>>> import numpy as np
>>> from numpy import linalg as LA
>>> np.set_printoptions(precision=2, suppress=True, linewidth=100, floatmode="fixed")
>>> tidy = lambda a: np.round(a, 2) + 0
>>> E = np.load("mat.npy")
>>> E
array([[ 9.56,  5.64,  9.56],
       [ 5.79,  2.66,  5.79],
       [ 0.98, -0.54,  0.98],
       [ 0.44,  0.93,  0.44],
       [ 1.00,  1.86,  1.00],
       [ 1.16,  2.12,  1.16],
       [ 1.94,  3.24,  1.94],
       [ 2.74,  4.34,  2.74],
       [ 3.45,  5.29,  3.45],
       [ 4.71,  6.90,  4.71],
       [ 9.25, 12.44,  9.25],
       [10.32, 13.72, 10.32],
       [10.79, 14.27, 10.79]])
>>> Xc = E - E.mean(axis=0)
>>> U, s, VT = LA.svd(Xc, full_matrices=False)
>>> tidy(VT[0] * np.sign(VT[0, np.abs(VT[0]).argmax()]))
array([0.53, 0.66, 0.53])
>>> (np.sign(U[:, 0]) == np.sign(U[0, 0])).astype(int)
array([1, 0, 0, 0, 0, 0, 0, 0, 0, 1, 1, 1, 1])
>>> np.abs(U[:, 0]).argmax()
np.int64(12)
>>> tidy(s ** 2 / (s ** 2).sum())
array([0.94, 0.06, 0.00])
>>> tidy(s)
array([24.96,  6.20,  0.00])
>>> dist = LA.norm(E[:, None] - E[None], axis=-1)
>>> dist.mean(axis=1).argmax()
np.int64(12)
>>> tidy(dist[:5, :5])
array([[ 0.00,  6.11, 13.62, 13.73, 12.68],
       [ 6.11,  0.00,  7.52,  7.76,  6.82],
       [13.62,  7.52,  0.00,  1.66,  2.40],
       [13.73,  7.76,  1.66,  0.00,  1.22],
       [12.68,  6.82,  2.40,  1.22,  0.00]])
>>> tidy(dist[10])
array([ 6.81, 10.94, 17.47, 16.96, 15.75, 15.41, 13.84, 12.26, 10.88,  8.48,  0.00,  1.98,  2.84])
>>> U, s, VT = LA.svd(E)
>>> vecs = VT[:(s > 1e-8).sum()]
>>> rng = np.random.default_rng(97)
>>> x = E[6] + 2 * E[7] + rng.integers(2) * np.eye(3)[0]
>>> x
array([ 7.42, 11.92,  7.42])
>>> tidy(np.diag(vecs.T @ vecs))
array([0.50, 1.00, 0.50])
>>> tidy(vecs.T @ vecs)
array([[0.50, 0.00, 0.50],
       [0.00, 1.00, 0.00],
       [0.50, 0.00, 0.50]])
>>> U, s, VT = LA.svd(E)
>>> np.argmax(s[:-1] / (s[1:] + 1e-6)) + 1
np.int64(2)
>>> tidy(s)
array([40.32,  6.22,  0.00])
>>> A2 = U[:, :2] @ np.diag(s[:2]) @ VT[:2]
>>> LA.matrix_rank(E, rtol=0.05)
np.int64(2)
>>> tidy(LA.norm(E - A2, 2)), tidy(s[2])
(np.float64(0.0), np.float64(0.0))
>>> blk = np.stack([E, 4 * E, E[::-1]])
>>> LA.matrix_rank(blk.reshape(3, -1))
np.int64(2)
>>> tidy(np.einsum("bij,cij->bc", blk, blk))
array([[ 1664.08,  6656.30,  1012.14],
       [ 6656.30, 26625.22,  4048.58],
       [ 1012.14,  4048.58,  1664.08]])
>>> A = np.loadtxt("test13.csv", delimiter=",")
>>> A
array([[  5.00,  -1.00,   5.00],
       [  7.00,   2.00,   8.00],
       [ 11.00,   6.00,  11.00],
       [ 16.00,   4.00,   7.00],
       [ 17.00,  -1.00,   5.00],
       [ 14.00,   4.00,   4.00],
       [ 14.00,   4.00,  -1.00],
       [ 17.00,   1.00,  -2.00],
       [ 19.00,  -4.00,  -1.00],
       [ 19.00,  -4.00,   1.00],
       [ 14.00,  -5.00,   1.00],
       [ 15.00,  -2.00,  -1.00],
       [ 15.00,   1.00,  -1.00],
       [ 17.00,   5.00,  -1.00],
       [ 20.00,   1.00,  -4.00],
       [ 16.00,  -4.00,  -4.00],
       [ 16.00,  -7.00,  -6.00],
       [ 18.00,  -5.00, -10.00],
       [ 16.00,  -4.00, -11.00],
       [ 12.00,   0.00, -14.00],
       [ 13.00,   5.00, -10.00],
       [ 10.00,   8.00, -13.00],
       [  8.00,  11.00, -18.00],
       [ 10.00,   6.00, -18.00]])
>>> def softmax(z):
...     e = np.exp(z - z.max(axis=-1, keepdims=True))
...     return e / e.sum(axis=-1, keepdims=True)
... 
>>> tidy(softmax(A[4]))
array([1.00, 0.00, 0.00])
>>> tidy(softmax(A).sum(axis=1))
array([1.00, 1.00, 1.00, 1.00, 1.00, 1.00, 1.00, 1.00, 1.00, 1.00, 1.00, 1.00, 1.00, 1.00, 1.00,
       1.00, 1.00, 1.00, 1.00, 1.00, 1.00, 1.00, 1.00, 1.00])
>>> att = A @ A.T / np.sqrt(3)
>>> tidy(softmax(att)[4] @ A)
array([19.00, -4.00,  0.99])
>>> idx = A[:, 2] > np.median(A[:, 2])
>>> u = A[idx].mean(axis=0) - A[~idx].mean(axis=0)
>>> idx.astype(int)
array([1, 1, 1, 1, 1, 1, 0, 0, 0, 1, 1, 0, 0, 0, 0, 0, 0, 0, 0, 0, 0, 0, 0, 0])
>>> (((A - A.mean(axis=0)) @ u > 0) == idx).mean()
np.float64(0.75)
>>> np.argsort(-np.abs(u).round(6), kind="stable")
array([2, 0, 1])
>>> ((A - A.mean(axis=0)) @ u > 0).astype(int)
array([1, 1, 1, 1, 1, 1, 1, 1, 1, 1, 1, 1, 1, 1, 0, 0, 0, 0, 0, 0, 0, 0, 0, 0])
>>> arr = np.array([[0.33, 0.5, 0.17], [0.0, 0.6, 0.4], [0.14, 0.43, 0.43]])
>>> A2 = np.array([[2, 1], [-2, 2], [1, 1]])
>>> np.vstack([arr, A2.T]).shape
(5, 3)
>>> tidy(np.einsum("ij->j", arr))
array([0.47, 1.53, 1.00])
>>> tidy(np.einsum("ik,kj->ij", arr, A2))
array([[-0.17,  1.50],
       [-0.80,  1.60],
       [-0.15,  1.43]])
>>> LA.matrix_rank(arr @ A2)
np.int64(2)
>>> tidy(arr @ A2)
array([[-0.17,  1.50],
       [-0.80,  1.60],
       [-0.15,  1.43]])
>>> tidy(np.einsum("ij,ij->i", arr, arr))
array([0.39, 0.52, 0.39])
>>> tidy(np.einsum("ik,kj->ji", arr, A2))
array([[-0.17, -0.80, -0.15],
       [ 1.50,  1.60,  1.43]])
>>> LA.matrix_rank(np.vstack([arr, A2.T]))
np.int64(3)
>>> idx = rng.permutation(3)
>>> idx
array([1, 0, 2])
>>> A2 = arr[idx][:, idx]
>>> tidy(LA.det(A2)), tidy(LA.det(arr[idx]))
(np.float64(0.04), np.float64(-0.04))
>>> A2
array([[0.60, 0.00, 0.40],
       [0.50, 0.33, 0.17],
       [0.43, 0.14, 0.43]])
>>> np.diag(A2)
array([0.60, 0.33, 0.43])
>>> tidy(np.trace(A2))
np.float64(1.36)
>>> tidy(np.sort(np.abs(LA.eigvals(A2))))
array([0.21, 0.21, 1.00])
>>> m1 = np.loadtxt("w.csv", delimiter=",")
>>> m1
array([[ 1.90,  3.46,  3.84],
       [ 6.40,  0.14,  2.00],
       [ 2.41, -1.11,  6.70],
       [-5.61, -1.90,  0.56],
       [ 0.77,  0.33,  1.74],
       [ 0.96, -8.10, -0.47],
       [-0.39, -2.03, -2.52],
       [ 1.40,  2.02, -2.44],
       [ 0.55, -0.54,  1.41],
       [-2.39, -1.26, -2.53],
       [ 3.33, -0.31, -1.69],
       [-0.29,  1.28,  1.70],
       [-2.65,  1.75, -3.23],
       [ 1.64,  1.52,  2.18],
       [ 3.15, -1.55, -1.22],
       [ 0.69, -4.09, -2.32],
       [-2.26, -0.12,  1.28],
       [-3.55,  0.80,  0.40],
       [ 0.05, -1.89, -3.91],
       [ 0.04,  1.13,  1.20],
       [-3.50, -1.28,  2.52],
       [-3.09, -4.98,  3.91]])
>>> x = np.array([8, 1, 6])
>>> y = m1 @ x
>>> tidy(LA.pinv(m1) @ m1)
array([[1.00, 0.00, 0.00],
       [0.00, 1.00, 0.00],
       [0.00, 0.00, 1.00]])
>>> tidy(LA.solve(m1.T @ m1, m1.T @ y))
array([8.00, 1.00, 6.00])
>>> y = y + 0.05 * rng.normal(size=22)
>>> tidy(y)
array([ 41.68,  63.29,  58.31, -43.47,  16.91,  -3.31, -20.22,  -1.49,  12.37, -35.58,  16.16,
         9.07, -38.81,  27.76,  16.33, -12.50, -10.53, -25.20, -24.97,   8.68, -14.10,  -6.19])
>>> c, *_ = LA.lstsq(m1, y)
>>> tidy(LA.norm(y - m1 @ c))
np.float64(0.2)
>>> tidy(c)
array([8.00, 1.00, 6.00])
>>> A2 = np.c_[m1[:, :2] @ np.array([[2, -2], [8, 0]]), np.array([4, 7, 3, -4, 2, -2, 8, -5, 7, -5, -4, 1, -2, 1, 0, 9, 4, 2, -5, -2, -9, 2])]
>>> tidy(A2)
array([[ 31.48,  -3.80,   4.00],
       [ 13.92, -12.80,   7.00],
       [ -4.06,  -4.82,   3.00],
       [-26.42,  11.22,  -4.00],
       [  4.18,  -1.54,   2.00],
       [-62.88,  -1.92,  -2.00],
       [-17.02,   0.78,   8.00],
       [ 18.96,  -2.80,  -5.00],
       [ -3.22,  -1.10,   7.00],
       [-14.86,   4.78,  -5.00],
       [  4.18,  -6.66,  -4.00],
       [  9.66,   0.58,   1.00],
       [  8.70,   5.30,  -2.00],
       [ 15.44,  -3.28,   1.00],
       [ -6.10,  -6.30,   0.00],
       [-31.34,  -1.38,   9.00],
       [ -5.48,   4.52,   4.00],
       [ -0.70,   7.10,   2.00],
       [-15.02,  -0.10,  -5.00],
       [  9.12,  -0.08,  -2.00],
       [-17.24,   7.00,  -9.00],
       [-46.02,   6.18,   2.00]])
>>> tidy(LA.lstsq(m1, A2[:, 0])[0])
array([2.00, 8.00, 0.00])
>>> tidy(LA.norm(LA.qr(m1)[0].T @ A2, axis=0) ** 2 / ((A2 ** 2).sum(axis=0) + 1e-12))
array([1.00, 1.00, 0.18])
>>> LA.matrix_rank(A2)
np.int64(3)
>>> u = np.array([1, 1])
>>> tidy(np.correlate(m1[18], m1[13], "full"))
array([  0.11,  -4.04, -11.31,  -9.04,  -6.41])
>>> th = np.radians(72)
>>> r_ = np.eye(3)
>>> r_[0, 0] = r_[2, 2] = np.cos(th)
>>> r_[0, 2], r_[2, 0] = -np.sin(th), np.sin(th)
>>> tidy(r_)
array([[ 0.31,  0.00, -0.95],
       [ 0.00,  1.00,  0.00],
       [ 0.95,  0.00,  0.31]])
>>> A2 = m1 @ r_.T
>>> tidy(LA.svd(m1, compute_uv=False)), tidy(LA.svd(A2, compute_uv=False))
(array([13.67, 12.11, 11.64]), array([13.67, 12.11, 11.64]))
>>> np.allclose(LA.norm(m1, axis=1), LA.norm(A2, axis=1))
True
>>> A2 = np.array([[1, 1], [1, -1]])
>>> W0 = np.kron(A2, np.kron(A2, A2))[rng.permutation(8)][:3]
>>> W0
array([[ 1, -1, -1,  1, -1,  1,  1, -1],
       [ 1, -1, -1,  1,  1, -1, -1,  1],
       [ 1,  1,  1,  1, -1, -1, -1, -1]])
>>> tidy(LA.norm(W0[0] - W0[2]))
np.float64(4.0)
>>> tidy(LA.norm(W0, axis=0))
array([1.73, 1.73, 1.73, 1.73, 1.73, 1.73, 1.73, 1.73])
>>> tidy(LA.norm(W0, 2))
np.float64(2.83)
>>> tidy(LA.norm(W0, "nuc"))
np.float64(8.49)
>>> mat = np.loadtxt("dump.csv", delimiter=",")
>>> tidy(mat)
array([[ 1.00,  0.00,  0.00],
       [ 0.00, -0.71,  0.71],
       [ 0.00, -0.71, -0.71]])
>>> Xc = E - E.mean(axis=0)
>>> vecs = LA.svd(Xc)[2][:2]
>>> A2 = Xc - Xc @ vecs.T @ vecs
>>> tidy(np.diag(vecs.T @ vecs))
array([0.50, 1.00, 0.50])
>>> tidy(np.cov(Xc @ vecs.T, rowvar=False))
array([[51.94,  0.00],
       [ 0.00,  3.21]])
>>> A2 = np.array([[1, 3], [-2, 2], [1, 1]])
>>> tidy(np.einsum("ik,kj->ji", mat, A2))
array([[ 1.00,  2.12,  0.71],
       [ 3.00, -0.71, -2.12]])
>>> tidy(A2.T @ mat.T)
array([[ 1.00,  2.12,  0.71],
       [ 3.00, -0.71, -2.12]])
>>> np.einsum("ij,ij->i", mat, mat)
array([1.00, 1.00, 1.00])
>>> A2 = mat / np.sqrt((mat ** 2).mean(axis=1, keepdims=True))
>>> tidy(LA.norm(A2, axis=1))
array([1.73, 1.73, 1.73])
>>> LA.matrix_rank(mat - mat.mean(axis=1, keepdims=True))
np.int64(2)
>>> tidy(mat - mat.mean(axis=1, keepdims=True))
array([[ 0.67, -0.33, -0.33],
       [ 0.00, -0.71,  0.71],
       [ 0.47, -0.24, -0.24]])
>>> A2 = LA.inv(mat)
>>> tidy(LA.slogdet(mat)[0])
np.float64(1.0)
>>> tidy(LA.det(mat) * A2)
array([[ 1.00,  0.00,  0.00],
       [ 0.00, -0.71, -0.71],
       [ 0.00,  0.71, -0.71]])
>>> tidy(LA.inv(A2))
array([[ 1.00,  0.00,  0.00],
       [ 0.00, -0.71,  0.71],
       [ 0.00, -0.71, -0.71]])
>>> M = np.loadtxt("out14.csv", delimiter=",")
>>> M
array([[ 1.00,  0.00,  0.00,  0.00],
       [ 0.00,  1.00,  0.00,  0.00],
       [ 0.00, -3.00,  1.00,  0.00],
       [ 1.00,  1.00,  3.00,  1.00]])
>>> tidy(LA.eigvals(M).sum().real)
np.float64(4.0)
>>> np.poly(M)
array([ 1.00, -4.00,  6.00, -4.00,  1.00])
>>> u = np.array([-2, -3, 3, 0])
>>> A2 = M + np.outer(u, np.eye(4)[3])
>>> LA.matrix_rank(A2 - M)
np.int64(1)
>>> U, s, VT = LA.svd(M)
>>> tidy(s)
array([3.50, 3.29, 0.96, 0.09])
>>> A2 = U[:, :3] @ np.diag(s[:3]) @ VT[:3]
>>> tidy(np.abs(M - A2).max())
np.float64(0.08)
>>> LA.matrix_rank(A2)
np.int64(3)
>>> tidy(A2)
array([[ 1.00,  0.00,  0.00,  0.01],
       [ 0.00,  0.99, -0.02,  0.08],
       [ 0.00, -3.00,  0.99,  0.02],
       [ 1.00,  1.00,  3.00,  0.99]])
>>> th = np.radians(90)
>>> r_ = np.eye(4)
>>> r_[3, 3] = r_[0, 0] = np.cos(th)
>>> r_[3, 0], r_[0, 3] = -np.sin(th), np.sin(th)
>>> tidy(r_)
array([[ 0.00,  0.00,  0.00,  1.00],
       [ 0.00,  1.00,  0.00,  0.00],
       [ 0.00,  0.00,  1.00,  0.00],
       [-1.00,  0.00,  0.00,  0.00]])
>>> A2 = M @ r_.T
>>> np.allclose(M @ M.T, A2 @ A2.T)
True
>>> tidy(mat.sum(axis=0))
array([ 1.00, -1.41,  0.00])
>>> LA.matrix_rank(mat)
np.int64(3)
>>> tidy(mat.sum(axis=1))
array([ 1.00,  0.00, -1.41])
>>> tidy(LA.norm(mat))
np.float64(1.73)
>>> mat.shape
(3, 3)
>>> tidy(np.diff(mat, axis=0))
array([[-1.00, -0.71,  0.71],
       [ 0.00,  0.00, -1.41]])
>>> tidy(mat - mat[0])
array([[ 0.00,  0.00,  0.00],
       [-1.00, -0.71,  0.71],
       [-1.00, -0.71, -0.71]])
>>> np.count_nonzero(mat)
np.int64(5)
>>> data = np.loadtxt("run18.csv", delimiter=",")
>>> data
array([[ 0.30,  1.40,  0.00],
       [ 1.10,  0.10, -0.80],
       [ 0.70,  0.90,  1.60]])
>>> A2 = np.array([[5, 0], [6, 6], [2, 5]])
>>> LA.matrix_rank(np.vstack([data, A2.T]))
np.int64(3)
>>> idx = rng.permutation(3)
>>> idx
array([1, 2, 0])
>>> A2 = data[idx][:, idx]
>>> np.trace(A2)
np.float64(2.0)
>>> tidy(LA.det(A2)), tidy(LA.det(data[idx]))
(np.float64(-2.98), np.float64(-2.98))
>>> np.allclose(A2, data)
False
>>> np.diag(A2)
array([0.10, 1.60, 0.30])
>>> tidy(np.sort(np.abs(LA.eigvals(A2))))
array([1.02, 1.71, 1.71])
>>> Q, vecs = LA.qr(data[:, :2])[0], LA.qr(data[:, 2:])[0]
>>> s = LA.svd(Q.T @ vecs, compute_uv=False)
>>> tidy(LA.norm(Q @ Q.T - vecs @ vecs.T, 2))
np.float64(1.0)
